$ python -q
>>> import numpy as np
>>> np.set_printoptions(precision=3, suppress=True, linewidth=160, sign=" ")
>>> rd = lambda a: np.round(a, 3) + 0
>>> arr = np.loadtxt("case10.csv", delimiter=",")
>>> arr
array([[ 0.,  0.,  0.,  0.,  5.],
       [-9.,  2., -3.,  0., -4.],
       [-8., -9.,  4.,  0.,  0.],
       [ 0.,  0.,  0.,  0.,  0.],
       [ 0.,  9.,  0.,  0.,  0.],
       [ 0.,  0.,  0.,  0.,  0.],
       [ 0.,  2.,  7., -9.,  8.],
       [ 0.,  0.,  0.,  0.,  0.],
       [ 0.,  0.,  6.,  0.,  0.],
       [ 0.,  0.,  0.,  8.,  0.],
       [-5., -1.,  0.,  1.,  0.]])
>>> T = np.stack([arr, 3 * arr, arr[::-1]])
>>> (T @ arr.T).shape
(3, 11, 11)
>>> T.sum(axis=0)
array([[ -5.,  -1.,   0.,   1.,  20.],
       [-36.,   8., -12.,   8., -16.],
       [-32., -36.,  22.,   0.,   0.],
       [  0.,   0.,   0.,   0.,   0.],
       [  0.,  38.,   7.,  -9.,   8.],
       [  0.,   0.,   0.,   0.,   0.],
       [  0.,  17.,  28., -36.,  32.],
       [  0.,   0.,   0.,   0.,   0.],
       [ -8.,  -9.,  28.,   0.,   0.],
       [ -9.,   2.,  -3.,  32.,  -4.],
       [-20.,  -4.,   0.,   4.,   5.]])
>>> np.linalg.matrix_rank(T.reshape(3, -1))
np.int64(2)
>>> Xc = arr - arr.mean(axis=0)
>>> left, sv, VT = np.linalg.svd(Xc, full_matrices=False)
>>> np.searchsorted(np.cumsum(sv ** 2) / (sv ** 2).sum(), 0.9) + 1
np.int64(3)
>>> (np.sign(left[:, 0]) == np.sign(left[0, 0])).astype(int)
array([ 1,  0,  0,  0,  1,  0,  1,  0,  1,  0,  0])
>>> rd(sv)
array([ 16.312,  14.454,  10.294,   5.719,   4.279])
>>> M = np.array([[1, 0, 0, 0, 0, 0, 0, 0],
...     [0, 5, 0, 0, 0, 0, 0, 0],
...     [0, 0, 5, 0, 0, 0, 0, 0],
...     [0, 0, 0, 3, 0, 0, 0, 0],
...     [0, 0, 0, 0, 0, 0, 0, 0],
...     [0, 0, 0, 0, 0, 2, 0, 0],
...     [0, 0, 0, 0, 0, 0, 1, 0],
...     [0, 0, 0, 0, 0, 0, 0, 4]])
>>> M
array([[ 1,  0,  0,  0,  0,  0,  0,  0],
       [ 0,  5,  0,  0,  0,  0,  0,  0],
       [ 0,  0,  5,  0,  0,  0,  0,  0],
       [ 0,  0,  0,  3,  0,  0,  0,  0],
       [ 0,  0,  0,  0,  0,  0,  0,  0],
       [ 0,  0,  0,  0,  0,  2,  0,  0],
       [ 0,  0,  0,  0,  0,  0,  1,  0],
       [ 0,  0,  0,  0,  0,  0,  0,  4]])
>>> left, sv, VT = np.linalg.svd(M)
>>> evecs = VT[:(sv > 1e-8).sum()]
>>> rng = np.random.default_rng(29)
>>> vec = M[0] + -1 * M[6] + rng.integers(2) * np.eye(8)[6]
>>> vec
array([ 1.,  0.,  0.,  0.,  0.,  0.,  0.,  0.])
>>> np.allclose(evecs.T @ evecs @ vec, vec)
True
>>> np.linalg.matrix_rank(np.vstack([M, vec]))
np.int64(7)
